>>> import numpy as np
>>> import numpy.linalg as la
>>> np.set_printoptions(precision=1, suppress=True, linewidth=200, sign=" ")
>>> M = np.load("layer0.npy")
>>> M
array([[ 8.7,  3.1, -2.5],
       [ 8.9,  1.8, -3.9],
       [ 9. ,  1.2, -3. ],
       [ 7.6,  4. , -1. ],
       [11.2,  4.2, -1.8],
       [ 7.7,  2.8, -3.3],
       [ 8.6,  3.6, -3.5],
       [ 7.9,  3.5, -3.3],
       [ 9.6,  2.6, -4.2],
       [10.1,  4.5, -1.9],
       [ 7.9,  3. , -1.7],
       [ 7.7,  3.5, -1.9],
       [10.8,  3.5, -3.1],
       [10.2,  2.9, -2. ],
       [ 7.7,  3.5, -3.6],
       [ 9.2,  3.9, -1.6]])
>>> Ac = (M - M.mean(axis=0)) / M.std(axis=0)
>>> Ac.std(axis=0)
array([ 1.,  1.,  1.])
>>> b = la.lstsq(np.delete(Ac, 1, axis=1), Ac[:, 1])[0]
>>> np.abs(b).argmax()
np.int64(1)
>>> round(1 - np.var(Ac[:, 1] - np.delete(Ac, 1, axis=1) @ b), 1)
np.float64(0.3)
>>> other = np.c_[M[:, :1] @ np.array([[0]]), np.array([1, 1, 1, 0, 2, 2, 1, 0, 1, 1, 0, 0, 2, 1, 1, 0])]
>>> other
array([[ 0.,  1.],
       [ 0.,  1.],
       [ 0.,  1.],
       [ 0.,  0.],
       [ 0.,  2.],
       [ 0.,  2.],
       [ 0.,  1.],
       [ 0.,  0.],
       [ 0.,  1.],
       [ 0.,  1.],
       [ 0.,  0.],
       [ 0.,  0.],
       [ 0.,  2.],
       [ 0.,  1.],
       [ 0.,  1.],
       [ 0.,  0.]])
>>> la.norm(other - M @ la.lstsq(M, other)[0], axis=0)
array([ 0. ,  2.4])
>>> la.matrix_rank(np.c_[M, other])
np.int64(4)
>>> la.matrix_rank(other, rtol=0.1)
np.int64(1)
>>> [round(float(x), 1) for x in la.svd(other, compute_uv=False)[:3]]
[4.5, 0.0]
>>> la.cond(other) > 100
np.True_
>>> np.round(la.norm(other, 2) / la.norm(other), 1)
np.float64(1.0)
>>> basis = M[[3, 12]].astype(float)
>>> for _ in range(4):
...     idx = la.norm(M[:, None] - basis, axis=-1).argmin(axis=1)
...     basis = np.array([M[idx == j].mean(axis=0) for j in range(2)])
... 
>>> idx
array([ 0,  1,  1,  0,  1,  0,  0,  0,  1,  1,  0,  0,  1,  1,  0,  0])
>>> np.abs(basis[1] - basis[0]).argmax()
np.int64(0)
>>> basis[1] - basis[0]
array([ 1.9, -0.5, -0.4])
>>> W0 = np.load("case10.npy")
>>> W0
array([[-8,  9, -9],
       [ 5,  8, -8],
       [ 1,  7,  9]])
>>> vec = np.array([1, 2, 0])
>>> h = np.maximum(W0 @ vec, 0)
>>> np.maximum(W0 @ (3 * vec), 0)
array([ 30,  63,  45])
>>> np.tanh(W0 @ vec)
array([ 1.,  1.,  1.])
>>> np.maximum(W0 @ vec, 0) - np.maximum(-W0 @ vec, 0)
array([ 10,  21,  15])
>>> O, evecs = la.qr(W0[:, :1])[0], la.qr(W0[:, 1:])[0]
>>> s = la.svd(O.T @ evecs, compute_uv=False)
>>> (s > 0.9).sum()
np.int64(0)
>>> np.round(la.norm(O @ O.T - evecs @ evecs.T, 2), 1)
np.float64(1.0)
>>> s
array([ 0.3])
>>> vec = np.array([0, -2, 2])
>>> y = W0 @ vec
>>> y
array([-36, -32,   4])
>>> la.solve(W0, y)
array([-0., -2.,  2.])
>>> np.round(la.solve(W0, W0[:, 1]), 1) + 0
array([ 0.,  1.,  0.])
>>> J = np.array([[4, -4, 0, 0], [-5, -2, 0, 0], [0, 0, 4, -4], [0, 0, -5, -2]])
>>> round(la.norm(J[1] - J[0]), 1)
np.float64(9.2)
>>> la.norm(J, axis=1)
array([ 5.7,  5.4,  5.7,  5.4])
>>> round(float(la.norm(J) ** 2 / la.norm(J, 2) ** 2), 1)
2.9
>>> A = np.array([[0, 0, 1, 0], [1, 0, 0, 0], [0, 1, 0, 0], [0, 0, 0, 1]])
>>> A
array([[ 0,  0,  1,  0],
       [ 1,  0,  0,  0],
       [ 0,  1,  0,  0],
       [ 0,  0,  0,  1]])
>>> blk = np.stack([A, 3 * A, A[::-1]])
>>> blk.shape
(3, 4, 4)
>>> blk.sum(axis=0)
array([[ 0,  0,  4,  1],
       [ 4,  1,  0,  0],
       [ 1,  4,  0,  0],
       [ 0,  0,  1,  4]])
>>> np.einsum("bij,cij->bc", blk, blk)
array([[  4,  12,   0],
       [ 12,  36,   0],
       [  0,   0,   4]])
>>> la.matrix_rank(blk.reshape(3, -1))
np.int64(2)
>>> la.norm(A, axis=0)
array([ 1.,  1.,  1.,  1.])
>>> vec = np.array([1, 2, 0, 2])
>>> np.abs(la.eigvals(A))
array([ 1.,  1.,  1.,  1.])
>>> round(float(la.norm(vec)), 1), round(float(la.norm(A @ vec)), 1)
(3.0, 3.0)
>>> la.inv(A)
array([[ 0.,  1.,  0.,  0.],
       [ 0.,  0.,  1.,  0.],
       [ 1.,  0.,  0.,  0.],
       [ 0.,  0.,  0.,  1.]])
>>> (A - A.T) / 2
array([[ 0. , -0.5,  0.5,  0. ],
       [ 0.5,  0. , -0.5,  0. ],
       [-0.5,  0.5,  0. ,  0. ],
       [ 0. ,  0. ,  0. ,  0. ]])
>>> la.matrix_power(A, 4)
array([[ 0,  0,  1,  0],
       [ 1,  0,  0,  0],
       [ 0,  1,  0,  0],
       [ 0,  0,  0,  1]])
>>> A @ A
array([[ 0,  1,  0,  0],
       [ 0,  0,  1,  0],
       [ 1,  0,  0,  0],
       [ 0,  0,  0,  1]])
>>> (A + A.T) / 2
array([[ 0. ,  0.5,  0.5,  0. ],
       [ 0.5,  0. ,  0.5,  0. ],
       [ 0.5,  0.5,  0. ,  0. ],
       [ 0. ,  0. ,  0. ,  1. ]])
>>> round(float(la.det(A)), 1)
1.0
>>> np.round(la.eigvals(A).sum().real, 1)
np.float64(1.0)
>>> round(la.det(2 * A), 1), round(float(la.det(A)), 1)
(np.float64(16.0), 1.0)
>>> round(float(la.det(A.T)), 1)
1.0
>>> la.eigvals(A)
array([-0.5+0.9j, -0.5-0.9j,  1. +0.j ,  1. +0.j ])
>>> K = np.loadtxt("x.csv", delimiter=",")
>>> K
array([[ -0.3,  -0.2,  -3.8],
       [ -0.3,   0.4,   1.8],
       [  0.1,  -0.6,   0.5],
       [ -0.1,  -1.7,  11.2],
       [  0. ,  -0.7,  -1.5],
       [  0.1,   1.7,   9.6],
       [  0.1,   0.2,  -3.7],
       [  0.1,   0. ,   0.8],
       [ -0.3,   1.5,  15.4],
       [  0.1,   0.4,  -5.1],
       [ -0.1,  -0.7,   4. ],
       [  0.1,   0.8,  -1. ],
       [ -0.1,   0.2,  -0.8],
       [  0. ,  -0.4,  -1.7],
       [ -0.2,  -0.6,   1.8],
       [  0.3,   2. ,  -1.3],
       [  0.1,   2.5,  -5.2],
       [ -0.1,   1.2,  -9.5],
       [ -0.1,  -1.2,   4.5],
       [  0. ,   0.5, -10.8],
       [ -0.1,   1.1,  -2.9],
       [ -0.1,  -1. ,  -4.3]])
>>> # column 2 is much longer than the rest
>>> f = np.array([-3, -4, 4])
>>> np.polyval(f, K[5])
array([   3.6,  -11.5, -310.9])
>>> np.cross(K[5, :3], K[0, :3])
array([-4.5, -2.5,  0.5])
>>> O, evecs = la.qr(K[:, :2])[0], la.qr(K[:, 2:])[0]
>>> s = la.svd(O.T @ evecs, compute_uv=False)
>>> s
array([ 0.3])
>>> X = np.load("m.npy")
>>> X
array([[ 0,  0, -5,  1],
       [ 0,  0, -2, -1],
       [ 5,  2,  0, -3],
       [-1,  1,  3,  0]])
>>> la.eigvals(X)
array([ 0.+6.2j,  0.-6.2j, -0.+1.1j, -0.-1.1j])
>>> np.round(la.det(2 * X), 1), round(float(la.det(X)), 1)
(np.float64(784.0), 49.0)
